% python3 -q
>>> import numpy as np
>>> np.set_printoptions(suppress=True, linewidth=200)
>>> W0 = np.load("run4.npy")
>>> W0
array([[ 1,  0,  0,  0,  0,  0,  0,  0,  0],
       [-3,  1,  0,  0,  0,  0,  0,  0,  0],
       [ 1,  3,  1,  0,  0,  0,  0,  0,  0],
       [ 0,  1, -4,  1,  0,  0,  0,  0,  0],
       [ 4,  3,  1, -2,  1,  0,  0,  0,  0],
       [-1,  2,  0,  1, -2,  1,  0,  0,  0],
       [ 4,  5, -4, -2, -4,  3,  1,  0,  0],
       [ 0,  0, -3, -3, -1, -5, -3,  1,  0],
       [-2,  5, -5,  2,  2, -4,  2,  4,  1]])
>>> M2 = W0 / np.sqrt((W0 ** 2).mean(axis=1, keepdims=True))
>>> M2[3].round(1)
array([ 0. ,  0.7, -2.8,  0.7,  0. ,  0. ,  0. ,  0. ,  0. ])
>>> np.round(np.linalg.norm(M2, axis=1), 1)
array([3., 3., 3., 3., 3., 3., 3., 3., 3.])
>>> np.linalg.matrix_rank(M2) == np.linalg.matrix_rank(W0)
np.True_
>>> np.linalg.matrix_rank(W0 - W0.mean(axis=1, keepdims=True))
np.int64(8)
>>> x0 = np.array([2, 1, -3, -2, -3, -2, -3, 1, -2])
>>> W0 @ (2 * x0)
array([  4, -10,   4,  22,  18,   4,  64,  76,  20])
>>> W0 @ np.ones(9)
array([  1.,  -2.,   5.,  -2.,   7.,   1.,   3., -14.,   5.])
>>> np.linalg.norm(W0 @ x0) <= np.linalg.norm(W0, 2) * np.linalg.norm(x0) + 1e-9
np.True_
>>> np.sign((W0 @ x0).round(6))
array([ 1, -1,  1,  1,  1,  1,  1,  1,  1])
>>> np.round(np.sort(np.linalg.eigvals(W0)), 1)
array([1., 1., 1., 1., 1., 1., 1., 1., 1.])
>>> M2 = np.array([[-2, 1, -2, 2], [-1, 0, 0, 1], [1, 1, 1, 0], [0, -1, -1, 2]])
>>> E = M2 + M2.T
>>> E
array([[-4,  0, -1,  2],
       [ 0,  0,  1,  0],
       [-1,  1,  2, -1],
       [ 2,  0, -1,  4]])
>>> vals, vecs = np.linalg.eigh(E)
>>> x0 = np.array([0, 3, -3, 0])
>>> (np.sign(vecs[:, -1].round(6)) == np.sign(vecs[0, -1].round(6))).astype(int)
array([1, 0, 0, 1])
>>> np.round(np.linalg.eigvalsh(E[1:, 1:]), 1)
array([-0.4,  2. ,  4.4])
>>> np.abs(E).sum(axis=1).max(), np.abs(vals).max()
(np.int64(7), np.float64(5.0))
